>>> import numpy as np
>>> from numpy import linalg as LA
>>> np.set_printoptions(precision=2, suppress=True, linewidth=100, floatmode="fixed")
>>> rd = lambda a: np.round(a, 2) + 0
>>> m1 = np.load("data.npy")
>>> print(m1)
[[-1  1  0  0]
 [-2  2  0  0]
 [ 0  0 -1  1]
 [ 0  0 -2  2]]
>>> # splits into 2 blocks
>>> print(np.flatnonzero(LA.matrix_power((m1 != 0) + (m1.T != 0) + np.eye(4), 4)[0]))
[0 1]
>>> print((m1 != 0).astype(int))
[[1 1 0 0]
 [1 1 0 0]
 [0 0 1 1]
 [0 0 1 1]]
>>> print(rd(LA.det(m1)))
0.0
>>> print(rd(np.sort(LA.eigvals(m1).real)))
[0.00 0.00 1.00 1.00]
>>> f = np.array([3, 4, 0])
>>> print(np.correlate(m1[1], m1[0], "full"))
[ 0  0 -2  4 -2  0  0]
>>> f = np.array([4, 3, 4, 0, 1])
>>> rng = np.random.default_rng(53)
>>> W0 = np.outer(rng.normal(size=14), f) + 0.05 * rng.normal(size=(14, 5))
>>> print(rd(W0))
[[ 0.38  0.31  0.43 -0.06  0.09]
 [-3.29 -2.33 -3.19 -0.01 -0.76]
 [ 3.58  2.65  3.57 -0.01  1.07]
 [-3.76 -2.92 -3.68 -0.07 -1.00]
 [-4.47 -3.45 -4.61  0.00 -1.20]
 [ 2.09  1.50  2.06  0.08  0.61]
 [ 5.16  3.93  5.26  0.04  1.30]
 [ 5.06  3.90  5.17  0.01  1.17]
 [ 5.42  4.00  5.53  0.03  1.37]
 [ 1.66  1.25  1.55  0.03  0.42]
 [-1.53 -0.99 -1.37  0.00 -0.32]
 [ 2.27  1.79  2.29 -0.06  0.68]
 [ 2.36  1.74  2.33  0.03  0.66]
 [ 0.30  0.27  0.23 -0.04  0.08]]
>>> lab = rng.permutation(5)
>>> A2 = W0[:, lab] * rng.choice([-1, 1], 5)
>>> print(rd(A2))
[[-0.43 -0.31 -0.06  0.09 -0.38]
 [ 3.19  2.33 -0.01 -0.76  3.29]
 [-3.57 -2.65 -0.01  1.07 -3.58]
 [ 3.68  2.92 -0.07 -1.00  3.76]
 [ 4.61  3.45  0.00 -1.20  4.47]
 [-2.06 -1.50  0.08  0.61 -2.09]
 [-5.26 -3.93  0.04  1.30 -5.16]
 [-5.17 -3.90  0.01  1.17 -5.06]
 [-5.53 -4.00  0.03  1.37 -5.42]
 [-1.55 -1.25  0.03  0.42 -1.66]
 [ 1.37  0.99  0.00 -0.32  1.53]
 [-2.29 -1.79 -0.06  0.68 -2.27]
 [-2.33 -1.74  0.03  0.66 -2.36]
 [-0.23 -0.27 -0.04  0.08 -0.30]]
>>> U, _, vt = LA.svd(W0.T @ A2)
>>> print(rd(U @ vt))
[[ 0.00  0.00  0.00  0.00 -1.00]
 [ 0.00 -1.00  0.00  0.00  0.00]
 [-1.00  0.00  0.00  0.00  0.00]
 [ 0.00  0.00  1.00  0.00  0.00]
 [ 0.00  0.00  0.00  1.00  0.00]]
>>> A2 = np.c_[W0[:, :1] @ np.array([[3]]), np.array([0, -1, 2, 1, -3, 1, 2, 2, -3, -1, -3, 2, 2, -3])]
>>> print(rd(A2))
[[  1.15   0.00]
 [ -9.86  -1.00]
 [ 10.73   2.00]
 [-11.29   1.00]
 [-13.42  -3.00]
 [  6.27   1.00]
 [ 15.49   2.00]
 [ 15.17   2.00]
 [ 16.25  -3.00]
 [  4.97  -1.00]
 [ -4.58  -3.00]
 [  6.81   2.00]
 [  7.08   2.00]
 [  0.91  -3.00]]
>>> print(LA.matrix_rank(A2))
2
>>> print(LA.matrix_rank(np.c_[W0, A2]))
6
>>> Xs = W0 - W0.mean(axis=0)
>>> U, s, vt = LA.svd(Xs, full_matrices=False)
>>> print(rd(s ** 2 / (s ** 2).sum()))
[1.00 0.00 0.00 0.00 0.00]
>>> print(LA.matrix_rank(Xs))
5
>>> print(rd(Xs.mean(axis=0)))
[0.00 0.00 0.00 0.00 0.00]
>>> print(np.abs(vt[0]).argmax())
2
>>> print(rd(s))
[19.45  0.28  0.25  0.21  0.13]
>>> print(rd(vt[0] * np.sign(vt[0, np.abs(vt[0]).argmax()])))
[0.62 0.46 0.62 0.00 0.16]
>>> print(np.searchsorted(np.cumsum(s ** 2) / (s ** 2).sum(), 0.9) + 1)
1
>>> Xs = W0 - W0.mean(axis=0)
>>> V = LA.svd(Xs)[2][:1]
>>> A2 = Xs - Xs @ V.T @ V
>>> print(rd((Xs @ V.T).std(axis=0)))
[5.20]
>>> print(rd(LA.norm(A2) / LA.norm(Xs)))
0.02
>>> A2 = np.array([[3, 5, 3, 1, 3],
...     [5, 5, 4, 5, 3],
...     [2, 0, 4, 5, 4],
...     [5, 4, 5, 1, 2],
...     [1, 5, 4, 2, 1]])
>>> J = np.triu(A2)
>>> print(J)
[[3 5 3 1 3]
 [0 5 4 5 3]
 [0 0 4 5 4]
 [0 0 0 1 2]
 [0 0 0 0 1]]
>>> # triangular
>>> A2 = LA.inv(J)
>>> print(rd(LA.inv(A2)))
[[3.00 5.00 3.00 1.00 3.00]
 [0.00 5.00 4.00 5.00 3.00]
 [0.00 0.00 4.00 5.00 4.00]
 [0.00 0.00 0.00 1.00 2.00]
 [0.00 0.00 0.00 0.00 1.00]]
>>> print(np.prod(np.diag(J)), rd(LA.det(J)))
60 60.0
>>> print([int(LA.matrix_rank(LA.matrix_power(J, p))) for p in range(1, 6)])
[5, 5, 5, 5, 5]
>>> lab = rng.permutation(5)
>>> print(lab)
[2 0 3 4 1]
>>> A2 = J[lab][:, lab]
>>> print(rd(LA.det(A2)), rd(LA.det(J[lab])))
60.0 60.0
>>> print(A2)
[[4 0 5 4 0]
 [3 3 1 3 5]
 [0 0 1 2 0]
 [0 0 0 1 0]
 [4 0 5 3 5]]
>>> print(np.trace(A2))
14
>>> x = np.array([-2, -2, 2, -2, -1])
>>> print(np.einsum("ij,j->i", J, x))
[-15 -15  -6  -4  -1]
>>> print(J * x)
[[ -6 -10   6  -2  -3]
 [  0 -10   8 -10  -3]
 [  0   0   8 -10  -4]
 [  0   0   0  -2  -2]
 [  0   0   0   0  -1]]
>>> print(J @ x)
[-15 -15  -6  -4  -1]
>>> vals, V = LA.eig(J)
>>> print(J @ V[:, 0] - vals[0] * V[:, 0])
[0.00 0.00 0.00 0.00 0.00]
>>> print(rd(np.sort(LA.eigvals(LA.inv(J)))))
[0.20 0.25 0.33 1.00 1.00]
>>> print(rd(np.sort(LA.eigvals(J.T))))
[1.00 1.00 3.00 4.00 5.00]
>>> feats = np.loadtxt("dump.csv", delimiter=",")
>>> print(feats)
[[ 1.00  0.00  0.00  0.00]
 [ 3.00  1.00  0.00  0.00]
 [ 5.00  5.00  1.00  0.00]
 [ 0.00 -4.00 -1.00  1.00]]
>>> # triangular, det is the product of the diagonal
>>> lab = rng.permutation(4)
>>> print(lab)
[3 2 0 1]
>>> A2 = feats[lab][:, lab]
>>> print(rd(LA.det(A2)), rd(LA.det(feats[lab])))
1.0 -1.0
>>> print(rd(np.sort(np.abs(LA.eigvals(A2)))))
[1.00 1.00 1.00 1.00]
>>> T = np.stack([m1, 4 * m1, m1[::-1]])
>>> print(np.einsum("bij,cij->bc", T, T))
[[ 20  80   0]
 [ 80 320   0]
 [  0   0  20]]
>>> print(LA.matrix_rank(T))
[2 2 2]
>>> print(LA.matrix_rank(T.reshape(3, -1)))
2
>>> print(T.shape)
(3, 4, 4)
>>> print(rd(LA.norm(T, axis=(1, 2))))
[ 4.47 17.89  4.47]
>>> A2 = feats / np.sqrt((feats ** 2).mean(axis=1, keepdims=True))
>>> print(LA.matrix_rank(A2) == LA.matrix_rank(feats))
True
>>> print(feats - feats.mean(axis=1, keepdims=True))
[[ 0.75 -0.25 -0.25 -0.25]
 [ 2.00  0.00 -1.00 -1.00]
 [ 2.25  2.25 -1.75 -2.75]
 [ 1.00 -3.00  0.00  2.00]]
>>> print(LA.matrix_rank(feats - feats.mean(axis=1, keepdims=True)))
3
>>> print(rd(LA.norm(A2, axis=1)))
[2.00 2.00 2.00 2.00]
>>> F = np.load("sample11.npy")
>>> print(rd(F))
[[ 0.45 -0.63 -1.37  1.23]
 [ 0.90  1.51 -0.82 -0.48]
 [ 0.90  0.50  1.18  1.24]
 [ 1.47 -1.04  0.21 -0.85]]
>>> print(rd(LA.norm(F, axis=0)))
[2.00 2.00 2.00 2.00]
>>> print(rd(F[:, 0] @ F[:, 2]))
0.0
>>> print(rd(F @ F.T))
[[4.00 0.00 0.00 0.00]
 [0.00 4.00 0.00 0.00]
 [0.00 0.00 4.00 0.00]
 [0.00 0.00 0.00 4.00]]
>>> A2 = F + rng.integers(-2, 3, (4, 1)) @ rng.integers(-2, 3, (1, 4))
>>> print(rd(A2))
[[-1.55 -0.63 -0.37  3.23]
 [-3.10  1.51  1.18  3.52]
 [ 2.90  0.50  0.18 -0.76]
 [-0.53 -1.04  1.21  1.15]]
>>> print(np.abs(A2 - F).sum(axis=1))
[ 5.00 10.00  5.00  5.00]
>>> print(rd(A2 - F))
[[-2.00  0.00  1.00  2.00]
 [-4.00  0.00  2.00  4.00]
 [ 2.00  0.00 -1.00 -2.00]
 [-2.00  0.00  1.00  2.00]]
>>> print(LA.matrix_rank(A2 - F, tol=1e-8))
1
>>> print(rd(LA.svd(A2 - F, compute_uv=False)))
[7.94 0.00 0.00 0.00]
>>> G = F.T @ F
>>> print((F @ F.T).shape)
(4, 4)
>>> print(LA.matrix_rank(G))
4
>>> print(rd(np.trace(G)), rd((F ** 2).sum()))
16.0 16.0
>>> print(rd(LA.eigvalsh(G)[::-1]))
[4.00 4.00 4.00 4.00]
>>> print(rd(G))
[[4.00 0.00 0.00 0.00]
 [0.00 4.00 0.00 0.00]
 [0.00 0.00 4.00 0.00]
 [0.00 0.00 0.00 4.00]]
>>> A2 = np.array([[1, 0], [2, -2]])
>>> cent = np.array([[1, 0, 1], [2, 0, 1], [0, 2, 0]])
>>> data = np.kron(A2, cent)
>>> print(data)
[[ 1  0  1  0  0  0]
 [ 2  0  1  0  0  0]
 [ 0  2  0  0  0  0]
 [ 2  0  2 -2  0 -2]
 [ 4  0  2 -4  0 -2]
 [ 0  4  0  0 -4  0]]
>>> G = data.T @ data
>>> print(LA.matrix_rank(G))
6
>>> print(G)
[[ 25   0  15 -20   0 -12]
 [  0  20   0   0 -16   0]
 [ 15   0  10 -12   0  -8]
 [-20   0 -12  20   0  12]
 [  0 -16   0   0  16   0]
 [-12   0  -8  12   0   8]]
>>> print(np.allclose(G, G.T))
True
>>> print(rd(LA.eigvalsh(G)[::-1]))
[58.47 34.12  3.21  1.88  1.24  0.07]
>>> print(rd(LA.svd(data, compute_uv=False) ** 2))
[58.47 34.12  3.21  1.88  1.24  0.07]
>>> X = np.loadtxt("x.csv", delimiter=",")
>>> print(X)
[[0.00 0.00 1.00]
 [0.00 1.00 0.00]
 [1.00 0.00 0.00]]
>>> vals, V = LA.eigh(X)
>>> print(rd(LA.eigvalsh(X + 5 * np.eye(3))))
[4.00 6.00 6.00]
>>> print(rd(LA.eigvalsh(X @ X)))
[1.00 1.00 1.00]
>>> print(np.unique(vals.round(6) + 0, return_counts=True)[1])
[1 2]
>>> print(rd(V.T @ V))
[[1.00 0.00 0.00]
 [0.00 1.00 0.00]
 [0.00 0.00 1.00]]
>>> print(rd(V @ np.diag(vals) @ V.T))
[[0.00 0.00 1.00]
 [0.00 1.00 0.00]
 [1.00 0.00 0.00]]
>>> lab = rng.permutation(3)
>>> A2 = X[:, lab] * rng.choice([-1, 1], 3)
>>> print(A2)
[[-0.00  1.00  0.00]
 [-1.00  0.00  0.00]
 [-0.00  0.00  1.00]]
>>> U, _, vt = LA.svd(X.T @ A2)
>>> print(U @ vt)
[[ 0.00  0.00  1.00]
 [-1.00  0.00  0.00]
 [ 0.00  1.00  0.00]]
>>> print(rd(LA.lstsq(X, A2)[0]))
[[ 0.00  0.00  1.00]
 [-1.00  0.00  0.00]
 [ 0.00  1.00  0.00]]
>>> print(lab)
[1 2 0]
>>> vals, V = LA.eig(X)
>>> print(np.prod(vals))
-1.0
>>> print(vals)
[ 1.00 -1.00  1.00]
>>> print(X @ V[:, 0] - vals[0] * V[:, 0])
[0.00 0.00 0.00]
>>> print(rd(np.sort(LA.eigvals(X @ X))))
[1.00 1.00 1.00]
>>> print(rd(LA.pinv(X)))
[[0.00 0.00 1.00]
 [0.00 1.00 0.00]
 [1.00 0.00 0.00]]
>>> print(X.T @ X)
[[1.00 0.00 0.00]
 [0.00 1.00 0.00]
 [0.00 0.00 1.00]]
>>> proj = np.triu(np.array([[2, 2, 1], [0, 1, 0], [4, 1, 0]]), 1) + np.eye(3)
>>> A2 = proj @ X @ LA.inv(proj)
>>> print(LA.matrix_rank(A2))
3
>>> print(A2)
[[ 1.00  0.00  0.00]
 [ 0.00  1.00  0.00]
 [ 1.00 -2.00 -1.00]]
>>> print(np.poly(A2))
[ 1.00 -1.00 -1.00  1.00]
>>> A = np.load("arr.npy")
>>> print(rd(A))
[[ 0.72 -0.12  0.03  0.43]
 [-0.12  0.16  0.34 -0.06]
 [ 0.03  0.34  0.86  0.05]
 [ 0.43 -0.06  0.05  0.26]]
>>> # a projection of rank 2
>>> print(rd(LA.det(2 * A)), rd(LA.det(A)))
0.0 0.0
>>> print(rd(np.einsum("ii->", A)))
2.0
